In [1]: import numpy as np

In [2]: np.set_printoptions(precision=1, suppress=True, linewidth=120, legacy="1.25")

In [3]: J = np.load("test4.npy")

In [4]: print(J)
[[3. 3. 0.]
 [3. 2. 3.]
 [0. 3. 3.]]

In [5]: def softmax(z):
   ...:     e = np.exp(z - z.max(axis=-1, keepdims=True))
   ...:     return e / e.sum(axis=-1, keepdims=True)
   ...: 

In [6]: print(np.round(softmax(10 * J[2]), 1) + 0)
[0.  0.5 0.5]

In [7]: scores = J @ J.T / np.sqrt(3)

In [8]: print(np.round(softmax(scores + np.triu(np.full(scores.shape, -np.inf), 1)), 1) + 0)
[[1.  0.  0. ]
 [0.  1.  0. ]
 [0.  0.1 0.8]]

In [9]: print([round(float(np.linalg.det(J[:i, :i])), 2) + 0 for i in range(1, 4)])
[3.0, -3.0, -36.0]

In [10]: Q, V = np.linalg.qr(J[:, :1])[0], np.linalg.qr(J[:, 1:])[0]

In [11]: sigma = np.linalg.svd(Q.T @ V, compute_uv=False)

In [12]: print(round(np.linalg.norm(Q @ Q.T - V @ V.T, 2), 1))
1.0

In [13]: print(np.degrees(np.arccos(sigma.clip(0, 1))))
[40.5]

In [14]: A = np.loadtxt("dump.csv", delimiter=",")

In [15]: print(A)
[[ 0. 12. 21.  0. 15.  3.]
 [ 0.  6. 15.  2.  7.  9.]
 [ 0.  9. 18.  0.  8.  3.]
 [ 1.  6. 15.  2.  5.  7.]
 [ 6.  3. 15.  6.  1. 14.]
 [ 0.  9. 12.  0. 10.  0.]
 [ 2.  6. 18.  4.  6. 12.]
 [ 0. 12. 12.  0. 18.  0.]
 [ 0. 14. 16.  0. 20.  0.]
 [ 0.  6. 12.  0.  8.  6.]
 [ 0.  8. 13.  0.  9.  1.]
 [ 0.  6.  9.  0.  9.  3.]
 [ 0.  5. 10.  0.  8.  7.]
 [ 0.  2.  1.  0.  3.  1.]
 [ 0. 10. 11.  0. 11.  0.]
 [ 0. 11. 25.  2. 13. 10.]
 [ 0.  6. 15.  2.  7.  9.]
 [ 5.  4. 17.  6.  3. 15.]
 [ 3.  2.  7.  2.  1.  7.]
 [ 1.  0.  0.  0.  0.  0.]
 [ 0.  9.  3.  0. 13.  0.]
 [ 0. 11. 10.  0. 16.  0.]
 [ 0. 14. 13.  0. 21.  0.]
 [ 0. 11. 13.  0. 13.  0.]
 [ 0.  5.  7.  0.  9.  4.]]

In [16]: rng = np.random.default_rng(48)

In [17]: labels = rng.permutation(6)

In [18]: M2 = A[:, labels] * rng.choice([-1, 1], 6)

In [19]: print(M2)
[[-0.  3. 21. 15.  0. 12.]
 [-2.  9. 15.  7.  0.  6.]
 [-0.  3. 18.  8.  0.  9.]
 [-2.  7. 15.  5.  1.  6.]
 [-6. 14. 15.  1.  6.  3.]
 [-0.  0. 12. 10.  0.  9.]
 [-4. 12. 18.  6.  2.  6.]
 [-0.  0. 12. 18.  0. 12.]
 [-0.  0. 16. 20.  0. 14.]
 [-0.  6. 12.  8.  0.  6.]
 [-0.  1. 13.  9.  0.  8.]
 [-0.  3.  9.  9.  0.  6.]
 [-0.  7. 10.  8.  0.  5.]
 [-0.  1.  1.  3.  0.  2.]
 [-0.  0. 11. 11.  0. 10.]
 [-2. 10. 25. 13.  0. 11.]
 [-2.  9. 15.  7.  0.  6.]
 [-6. 15. 17.  3.  5.  4.]
 [-2.  7.  7.  1.  3.  2.]
 [-0.  0.  0.  0.  1.  0.]
 [-0.  0.  3. 13.  0.  9.]
 [-0.  0. 10. 16.  0. 11.]
 [-0.  0. 13. 21.  0. 14.]
 [-0.  0. 13. 13.  0. 11.]
 [-0.  4.  7.  9.  0.  5.]]

In [20]: U, _, VT = np.linalg.svd(A.T @ M2)

In [21]: print(np.round(np.linalg.lstsq(A, M2)[0], 1) + 0)
[[ 0.  0.  0.  0.  1.  0.]
 [ 0.  0.  0.  0.  0.  1.]
 [ 0.  0.  1.  0.  0.  0.]
 [-1.  0.  0.  0.  0.  0.]
 [ 0.  0.  0.  1.  0.  0.]
 [ 0.  1.  0.  0.  0.  0.]]

In [22]: print(labels)
[3 5 2 4 0 1]

In [23]: D = np.linalg.norm(A[:, None] - A[None], axis=-1)

In [24]: print((D + 1e9 * np.eye(25)).round(6).argmin(axis=1))
[ 8 16 10  1 17 14  1 21 22 12  5 24  9 19  5  0  1  4 12 13 21  7  8 14 11]

In [25]: print(D[7].round(6).argsort(kind="stable")[:4])
[ 7 21 22  8]

In [26]: print(np.unravel_index(D.round(6).argmax(), D.shape))
(15, 19)

In [27]: print(D.shape)
(25, 25)

In [28]: print(D.mean(axis=1).argmax())
19
